$ python -q
>>> import numpy as np
>>> from numpy import linalg as LA
>>> np.set_printoptions(suppress=True, linewidth=160)
>>> E = np.loadtxt("a.csv", delimiter=",")
>>> E
array([[ 3.,  4.,  2.,  5.,  3.,  1.],
       [ 1.,  1.,  2.,  4.,  0.,  5.],
       [ 5.,  6.,  6., 13.,  3., 11.]])
>>> # rank 2
>>> Uu, sigma, VT = LA.svd(E)
>>> V = VT[:(sigma > 1e-8).sum()]
>>> rng = np.random.default_rng(65604)
>>> x0 = E[0] + 3 * E[2] + rng.integers(2) * np.eye(6)[3]
>>> x0
array([18., 22., 20., 44., 12., 34.])
>>> np.allclose(V.T @ V @ x0, x0)
True
>>> LA.matrix_rank(np.vstack([E, x0]))
np.int64(2)
>>> LA.cond(E) > 100
np.True_
>>> [round(float(x), 1) for x in LA.svd(E, compute_uv=False)[:3]]
[22.0, 4.6, 0.0]
>>> J = np.load("arr.npy")
>>> J
array([[-3, -4,  3, -5,  2],
       [-4, -3, -4,  3, -5],
       [ 3, -4, -3, -4,  3],
       [-5,  3, -4, -3, -4],
       [ 2, -5,  3, -4, -3]])
>>> out = J / np.sqrt((J ** 2).mean(axis=1, keepdims=True))
>>> np.round(J - J.mean(axis=1, keepdims=True), 1)
array([[-1.6, -2.6,  4.4, -3.6,  3.4],
       [-1.4, -0.4, -1.4,  5.6, -2.4],
       [ 4. , -3. , -2. , -3. ,  4. ],
       [-2.4,  5.6, -1.4, -0.4, -1.4],
       [ 3.4, -3.6,  4.4, -2.6, -1.6]])
>>> np.round(LA.norm(out, axis=1), 1)
array([2.2, 2.2, 2.2, 2.2, 2.2])
>>> out[2].round(1)
array([ 0.9, -1.2, -0.9, -1.2,  0.9])
>>> round(LA.eigvalsh(J).min(), 1)
np.float64(-9.7)
>>> np.all(LA.eigvalsh(J) > 0)
np.False_
>>> A = np.load("dump.npy")
>>> A.round(1) + 0
array([[ -1.8,  -0.6,   0.9,   3.8,   5.1,  -1.4,   0.4,   0.3,  -5.3,   7.1],
       [ -2.8,  -0.2,   2.2,   4.4,   6.1,  -4.4,   4.9,   0.8, -13.9,   7.9],
       [ -3.6,  -3.6,   4.5,   4.7,   2.5,  -0.5,  -5.2,   4.2,   1. ,   3.5],
       [ -1. , -13.4,  10.5,   7.1,  -2.1,   5.9,  -7.1,   9.3,   3.7,  -3.2],
       [ -4. ,  -2.7,   4.6,   5.1,   3.9,  -2.9,  -0.4,   3.7,  -7.1,   4.8],
       [ -0.8,  -9.4,   9.5,   6.3,   1.1,   1.5,   0.3,   6.8,  -8.2,   1.6],
       [ -3.8,  -1.4,   1.9,   5.3,   5.5,  -3.6,   3.9,   1.5, -12.2,   5.8],
       [ -7.5,  -3.8,   4.7,   6.1,   2.1,  -2.4,  -7.1,   6. ,   2. ,   0.8],
       [ -0.1,  -1.7,   1.1,   4.2,   5.7,  -1.1,   5.3,  -0.3, -12. ,   7.6],
       [ -6.9,  -4.6,  10.2,   5.9,   2. ,  -4.9,  -3.7,   8.1,  -6.4,   2.6],
       [ -7.2,  -4.7,   7.7,   6.6,   2.5,  -4.3,  -2.6,   7.1,  -6.6,   1.7],
       [  5.9, -14.2,  14.2,   5.6,  -0.4,   5.6,   4.3,   7.5, -13.4,   2.8],
       [ -3.8, -11.5,  11.1,   7.4,  -1.2,   2.3,  -6.2,   9.9,   0. ,  -2.6],
       [ -4.8,  -1.7,   2.9,   4.4,   3.2,  -1.5,  -6. ,   3.3,   2.3,   4. ],
       [  3.7, -11. ,   9.9,   5.1,   0.4,   5.1,   0.5,   5.7,  -6.4,   2.9],
       [ -3.9,  -2. ,  -1.5,   5. ,   3.8,   0.8,  -4.7,   1.1,   3.5,   2.9],
       [ -0.9, -11.7,   8.6,   6.6,  -1.3,   5.7,  -7.2,   7.9,   4.7,  -2. ],
       [  1.1,  -4.1,   7.5,   3.7,   3.8,  -1.1,   3.3,   3. , -12.1,   7.9],
       [  1.3, -11.3,   8.2,   5.9,  -0.6,   6.1,  -4.3,   6.4,   1.3,  -0.1],
       [ -0.3,  -3.5,   2.2,   4.6,   4.3,   0.3,   2.5,   1.2,  -8.1,   5.8],
       [ -8. ,  -5.4,   7.8,   6.2,   0.6,  -2. , -10.2,   8.4,   5. ,  -0.4],
       [ -7. ,  -4.6,   8.1,   5.9,   1.6,  -3.1,  -6.7,   7.5,  -0.4,   1.5],
       [  0.5,  -1.8,   5.5,   3.5,   5.6,  -3.3,   6.7,   1.3, -16.9,   9.7],
       [ -1.6, -12.5,  10.3,   7.9,  -0.3,   2.9,  -0.5,   8.6,  -7.2,  -1.8],
       [ -4.6, -12.2,  10.5,   8.2,  -1.4,   2.5,  -6.1,  10.2,   0.2,  -3.9],
       [ -6.2,  10.6,  -6.5,   1.4,  10. ,  -8.8,   0.3,  -5. ,  -5.2,  13.4],
       [  1.4, -12. ,   8.6,   6.5,  -0.3,   5.7,  -1.6,   6.6,  -2.9,  -0.3],
       [ -1.4,  -7.5,   4.1,   6.5,   2.3,   2.1,   0.6,   4. ,  -5.8,   1.4],
       [  1.6,  -8.8,   9. ,   4.5,   0.2,   4.2,  -4.5,   5.8,   0.6,   2.8],
       [ -3. ,  -6.8,   4.8,   6. ,   1.4,   2. ,  -4.8,   5.1,   1.3,   0.7],
       [  3. ,  -9.9,   9.9,   5.3,   1.5,   2.9,   3.6,   5.4, -11.8,   3.9],
       [ -8. ,  -5.3,   9.9,   6.7,   1.8,  -5. ,  -3.9,   8.7,  -6.3,   1.2],
       [  2.7, -10.6,   7.5,   5.8,   0.8,   5.3,   0.8,   4.9,  -5.6,   1.9],
       [ -1.3,   3.4,  -3.1,   2.7,   7.5,  -2.9,   3.1,  -3.2,  -7.7,  10.4],
       [ -3.1,  -4.1,   5.9,   4.5,   2.1,  -0.4,  -5.4,   4.8,   0.7,   3.7],
       [ -2.8, -10.5,   5.3,   7.5,  -0.3,   4.9,  -6. ,   6.7,   3.9,  -3. ],
       [-10.6,   9.6,  -3.5,   2.6,   8.4, -10.7,  -4.4,  -1.2,  -1.6,  10.1],
       [ -2.9,  -1. ,   4.4,   3.8,   4.4,  -3.2,  -0.8,   2.5,  -6.3,   7.1],
       [ -3.1,  -5.1,   4. ,   6.1,   3.4,  -0.8,   1.1,   3.7,  -7.9,   2.9]])
>>> dist = LA.norm(A[:, None] - A[None], axis=-1)
>>> LA.matrix_rank(dist ** 2)
np.int64(6)
>>> np.flatnonzero(dist[11] < dist.mean() / 2)
array([11, 30])
>>> dist.mean(axis=1).argmax()
np.int64(25)
>>> (dist + 1e9 * np.eye(39)).round(6).argmin(axis=1)
array([37,  6, 34, 16, 37, 23,  1, 21,  1, 31,  9, 30, 24,  2, 32, 13,  3, 19, 28,  0,  7,  7,  1,  5, 12, 36, 18, 38, 18, 34, 14,  9, 14,  0,  2, 16, 25,  4,
        4])
